% python3 -q
>>> import numpy as np
>>> import numpy.linalg as la
>>> np.set_printoptions(precision=3, suppress=True, linewidth=120)
>>> J = np.loadtxt("mat.csv", delimiter=",")
>>> print(J)
[[0. 1. 0. 0. 0. 0. 0. 1. 1. 0. 1.]
 [1. 0. 1. 1. 1. 1. 0. 0. 1. 0. 0.]
 [0. 1. 0. 1. 1. 0. 0. 1. 0. 0. 1.]
 [0. 1. 1. 0. 1. 1. 0. 1. 1. 0. 1.]
 [0. 1. 1. 1. 0. 1. 0. 0. 1. 0. 0.]
 [0. 1. 0. 1. 1. 0. 0. 1. 1. 0. 1.]
 [0. 0. 0. 0. 0. 0. 0. 0. 0. 0. 0.]
 [1. 0. 1. 1. 0. 1. 0. 0. 1. 0. 1.]
 [1. 1. 0. 1. 1. 1. 0. 1. 0. 0. 0.]
 [0. 0. 0. 0. 0. 0. 0. 0. 0. 0. 0.]
 [1. 0. 1. 1. 0. 1. 0. 1. 0. 0. 0.]]
>>> B = np.array([[4, -5, 4],
...     [3, 3, -1],
...     [-4, 5, 2],
...     [-3, 1, 3],
...     [4, -4, 2],
...     [-1, 2, 1],
...     [-3, 3, 0],
...     [-5, 5, -2],
...     [4, 4, -2],
...     [-4, 0, -4],
...     [-5, -2, -4]])
>>> print(np.einsum("ik,kj->ji", J, B))
[[-3.  4. -6. -4. -1. -2.  0. -5.  2.  0. -9.]
 [10.  3.  3. 13. 15.  7.  0.  5.  2.  0.  8.]
 [-9. 10. -2. -4.  3. -4.  0.  4.  7.  0.  8.]]
>>> print(np.einsum("ij->j", J))
[4. 6. 5. 7. 5. 6. 0. 6. 6. 0. 5.]
>>> print(np.einsum("ik,kj->ij", J, B))
[[-3. 10. -9.]
 [ 4.  3. 10.]
 [-6.  3. -2.]
 [-4. 13. -4.]
 [-1. 15.  3.]
 [-2.  7. -4.]
 [ 0.  0.  0.]
 [-5.  5.  4.]
 [ 2.  2.  7.]
 [ 0.  0.  0.]
 [-9.  8.  8.]]
>>> print(la.matrix_rank(J @ B))
3
>>> print(np.abs(np.diag(la.qr(J)[1])) > 1e-9)
[ True  True  True  True  True  True False  True  True False  True]
>>> print(round(np.trace(la.pinv(J) @ J), 3))
9.0
>>> print(np.round(J @ la.pinv(J) @ J, 3) + 0)
[[0. 1. 0. 0. 0. 0. 0. 1. 1. 0. 1.]
 [1. 0. 1. 1. 1. 1. 0. 0. 1. 0. 0.]
 [0. 1. 0. 1. 1. 0. 0. 1. 0. 0. 1.]
 [0. 1. 1. 0. 1. 1. 0. 1. 1. 0. 1.]
 [0. 1. 1. 1. 0. 1. 0. 0. 1. 0. 0.]
 [0. 1. 0. 1. 1. 0. 0. 1. 1. 0. 1.]
 [0. 0. 0. 0. 0. 0. 0. 0. 0. 0. 0.]
 [1. 0. 1. 1. 0. 1. 0. 0. 1. 0. 1.]
 [1. 1. 0. 1. 1. 1. 0. 1. 0. 0. 0.]
 [0. 0. 0. 0. 0. 0. 0. 0. 0. 0. 0.]
 [1. 0. 1. 1. 0. 1. 0. 1. 0. 0. 0.]]
>>> try:
...     la.inv(J)
... except la.LinAlgError as e:
...     print("failed:", e)
... 
failed: Singular matrix
>>> print(np.unique(J.round(6), axis=0).shape)
(10, 11)
>>> m1 = np.array([[1, 0, 3, 2],
...     [-1, 1, -3, 3],
...     [-3, -3, 2, 3],
...     [3, -1, -3, 2],
...     [-1, -3, -1, 2],
...     [-3, -1, -1, 2],
...     [-3, 2, -1, 3],
...     [3, 3, 1, 3],
...     [3, 3, -2, -2],
...     [-1, -1, 2, -3]])
>>> m1[-1] = m1[0] + 5 * m1[1]
>>> print(m1)
[[  1   0   3   2]
 [ -1   1  -3   3]
 [ -3  -3   2   3]
 [  3  -1  -3   2]
 [ -1  -3  -1   2]
 [ -3  -1  -1   2]
 [ -3   2  -1   3]
 [  3   3   1   3]
 [  3   3  -2  -2]
 [ -4   5 -12  17]]
>>> Xc = m1 - m1.mean(axis=1)
Traceback (most recent call last):
  File "<python-input-18>", line 1, in <module>
    Xc = m1 - m1.mean(axis=1)
         ~~~^~~~~~~~~~~~~~~~~
ValueError: operands could not be broadcast together with shapes (10,4) (10,) 
>>> Xc = m1 - m1.mean(axis=0)
>>> left, sv, Vh = la.svd(Xc, full_matrices=False)
>>> print(np.round(Xc.mean(axis=0), 3) + 0)
[0. 0. 0. 0.]
>>> print(la.matrix_rank(Xc))
4
>>> print(np.abs(Vh[0]).argmax())
3
>>> print(np.abs(left[:, 0]).argmax())
9
